$ python -q
>>> import numpy as np
>>> from numpy import linalg as LA
>>> np.set_printoptions(precision=2, suppress=True, linewidth=160, legacy="1.25")
>>> W0 = np.load("out3.npy")
>>> print(W0)
[[1.   0.2  0.04 0.01 0.  ]
 [0.2  1.   0.2  0.04 0.01]
 [0.04 0.2  1.   0.2  0.04]
 [0.01 0.04 0.2  1.   0.2 ]
 [0.   0.01 0.04 0.2  1.  ]]
>>> x0 = np.ones(5)
>>> for _ in range(3):
...     x0 = W0 @ x0
...     x0 /= LA.norm(x0)
...     print(round(x0 @ W0 @ x0, 2))
... 
1.39
1.39
1.4
>>> print(round(float(LA.eigvalsh(W0)[-1]), 2))
1.4
>>> x0 = np.array([5, 1, 5, 2, 3])
>>> target = W0 @ x0
>>> print(target)
[5.42 3.11 5.92 3.69 3.61]
>>> print(LA.solve(W0, target + W0[:, 1]))
[5. 2. 5. 2. 3.]
>>> print(LA.solve(W0, target))
[5. 1. 5. 2. 3.]
>>> print(np.round(LA.solve(W0.T, W0[3]), 2) + 0)
[0. 0. 0. 1. 0.]
>>> q, Rm = LA.qr(W0)
>>> print(np.round(q @ Rm, 2) + 0)
[[1.   0.2  0.04 0.01 0.  ]
 [0.2  1.   0.2  0.04 0.01]
 [0.04 0.2  1.   0.2  0.04]
 [0.01 0.04 0.2  1.   0.2 ]
 [0.   0.01 0.04 0.2  1.  ]]
>>> print(q.round(2) + 0)
[[-0.98  0.2   0.    0.    0.  ]
 [-0.2  -0.96  0.2   0.    0.  ]
 [-0.04 -0.19 -0.96  0.2   0.  ]
 [-0.01 -0.04 -0.19 -0.96 -0.2 ]
 [ 0.   -0.01 -0.04 -0.19  0.98]]
>>> print(round(np.trace(q @ q.T), 2))
5.0
>>> print(round(float(abs(Rm[0, 0])), 2), np.round(LA.norm(W0[:, 0]), 2))
1.02 1.02
>>> proj = np.triu(np.array([[-2, 1, 0, -1, -2],
...     [1, -2, 0, -1, 2],
...     [1, -2, 0, 2, 2],
...     [0, -1, 2, 1, -1],
...     [-1, 2, 2, 1, -2]]), 1) + np.eye(5)
>>> other = proj @ W0 @ LA.inv(proj)
>>> print(LA.matrix_rank(other))
5
>>> print(round(LA.det(other), 2))
0.85
>>> print(np.trace(other), np.trace(W0))
5.0 5.0
